$ python3 -q
>>> import numpy as np
>>> from numpy import linalg as LA
>>> np.set_printoptions(precision=1, suppress=True, linewidth=140, sign=" ")
>>> arr = np.array([[0, 0, 1, 1, 0, 0, 0, 1],
...     [3, 1, 3, 0, 3, 1, 0, 1],
...     [0, 1, 3, 2, 1, 0, 1, 2],
...     [1, 3, 1, 2, 1, 1, 0, 2],
...     [1, 3, 3, 1, 0, 1, 1, 1],
...     [1, 2, 1, 3, 2, 2, 0, 3],
...     [3, 1, 1, 1, 1, 1, 0, 2],
...     [1, 0, 1, 1, 3, 2, 3, 3]])
>>> print(arr)
[[ 0  0  1  1  0  0  0  1]
 [ 3  1  3  0  3  1  0  1]
 [ 0  1  3  2  1  0  1  2]
 [ 1  3  1  2  1  1  0  2]
 [ 1  3  3  1  0  1  1  1]
 [ 1  2  1  3  2  2  0  3]
 [ 3  1  1  1  1  1  0  2]
 [ 1  0  1  1  3  2  3  3]]
>>> blk = np.stack([arr, -3 * arr, arr[::-1]])
>>> print((blk @ arr.T).shape)
(3, 8, 8)
>>> print(LA.matrix_rank(blk))
[ 8  8  8]
>>> O, R = LA.qr(arr)
>>> print(np.abs(np.diag(R)))
[ 4.7  4.   3.4  2.8  2.4  1.1  1.6  0.2]
>>> print(np.round(np.trace(O @ O.T), 1))
8.0
>>> print(np.round(O.T @ O, 1) + 0)
[[ 1.  0.  0.  0.  0.  0.  0.  0.]
 [ 0.  1.  0.  0.  0.  0.  0.  0.]
 [ 0.  0.  1.  0.  0.  0.  0.  0.]
 [ 0.  0.  0.  1.  0.  0.  0.  0.]
 [ 0.  0.  0.  0.  1.  0.  0.  0.]
 [ 0.  0.  0.  0.  0.  1.  0.  0.]
 [ 0.  0.  0.  0.  0.  0.  1.  0.]
 [ 0.  0.  0.  0.  0.  0.  0.  1.]]
>>> print(O.shape, R.shape)
(8, 8) (8, 8)
>>> print(round(abs(R[0, 0]), 1), np.round(LA.norm(arr[:, 0]), 1))
4.7 4.7
>>> rng = np.random.default_rng(37)
>>> lab = rng.permutation(8)
>>> print(lab)
[ 0  6  1  3  5  4  2  7]
>>> other = arr[lab][:, lab]
>>> print(np.trace(other))
11
>>> print(np.diag(other))
[ 0  0  1  2  2  0  3  3]
>>> r0, v = arr[5], arr[7]
>>> print(r0 @ v)
24
>>> p = (r0 @ v) / (r0 @ r0) * r0
>>> print(np.outer(r0, v))
[[ 1  0  1  1  3  2  3  3]
 [ 2  0  2  2  6  4  6  6]
 [ 1  0  1  1  3  2  3  3]
 [ 3  0  3  3  9  6  9  9]
 [ 2  0  2  2  6  4  6  6]
 [ 2  0  2  2  6  4  6  6]
 [ 0  0  0  0  0  0  0  0]
 [ 3  0  3  3  9  6  9  9]]
>>> print(v - p)
[ 0.2 -1.5  0.2 -1.2  1.5  0.5  3.   0.8]
>>> m1 = np.loadtxt("a.csv", delimiter=",")
>>> print(m1)
[[ 19.9  41.5 -58.2  58.8  60.1   1.8]
 [ 20.9  41.  -60.7  58.5  61.   -0.1]
 [ 20.1  39.3 -59.8  60.6  60.4   0.2]
 [ 18.6  39.9 -61.7  59.9  60.5   0.7]
 [ 19.8  41.2 -60.1  59.6  60.4   0.7]
 [ 18.8  40.4 -60.   58.5  60.6   0.4]
 [ 20.2  38.8 -59.7  61.4  59.5  -0.6]
 [ 20.8  40.7 -60.9  60.2  60.8   0. ]
 [ 22.2  39.5 -60.3  60.4  59.2  -0.7]
 [ 20.   41.1 -60.3  60.4  59.6  -0.5]
 [ 20.   40.4 -60.9  60.   61.5   0.2]
 [ 18.5  41.1 -60.   60.3  60.3   2.1]
 [ 18.9  39.8 -60.6  60.7  61.3  -0.9]
 [ 20.8  40.  -61.1  61.8  59.3  -0.8]
 [ 19.6  40.4 -60.8  59.7  59.5   0.1]
 [ 19.9  40.5 -62.5  58.2  60.    0.3]
 [ 19.4  39.  -60.5  62.8  59.8  -1.3]
 [ 20.9  39.9 -60.1  57.6  60.5   1. ]
 [ 19.8  40.7 -59.2  59.5  60.4  -0.7]
 [ 20.4  40.2 -59.8  60.7  61.2  -2.3]
 [ 19.7  39.4 -59.   60.7  59.6   0.1]
 [ 19.7  41.8 -60.1  59.2  58.8   1.8]
 [ 20.   39.6 -60.4  60.1  60.2   0.8]
 [ 20.4  40.2 -60.3  59.6  58.8   1.4]
 [ 20.   40.7 -60.3  58.7  62.3  -1.3]
 [ 18.3  38.  -59.5  60.5  59.6   0.8]
 [ 19.8  38.7 -57.6  60.2  61.4  -0.7]
 [ 20.3  40.4 -60.5  60.3  60.4  -0.4]
 [ 20.1  39.6 -57.4  58.8  61.3   1.5]
 [ 18.6  40.3 -60.2  61.6  60.5  -0.4]
 [ 19.6  39.1 -59.8  58.6  60.7  -0.2]
 [ 19.9  40.5 -60.8  60.5  60.5  -0.6]]
>>> C2 = m1.T @ m1
>>> print(np.allclose(C2, C2.T))
True
>>> print((m1 @ m1.T).shape)
(32, 32)
>>> print(np.round(np.trace(C2), 1), np.round((m1 ** 2).sum(), 1))
411284.6 411284.6
>>> print(LA.matrix_rank(C2))
6
>>> print(LA.eigvalsh(C2)[::-1])
[ 411138.9      54.4      32.1      27.7      19.7      11.8]
>>> E = np.load("test6.npy")
>>> print(E)
[[ 2.  1.  0.  0.  0.  0.]
 [ 0.  2.  1.  0.  0.  0.]
 [ 0.  0.  2.  1.  0.  0.]
 [ 0.  0.  0.  2.  1.  0.]
 [ 0.  0.  0.  0.  2.  1.]
 [ 0.  0.  0.  0.  0.  2.]]
>>> x0 = np.array([-3, 7, 8, 5, 5, 2])
>>> rhs = E @ x0
>>> print(rhs)
[  1.  22.  21.  15.  12.   4.]
>>> print(LA.solve(E, rhs + E[:, 1]))
[-3.  8.  8.  5.  5.  2.]
>>> print(LA.solve(E, E[:, 0]))
[ 1.  0.  0.  0.  0.  0.]
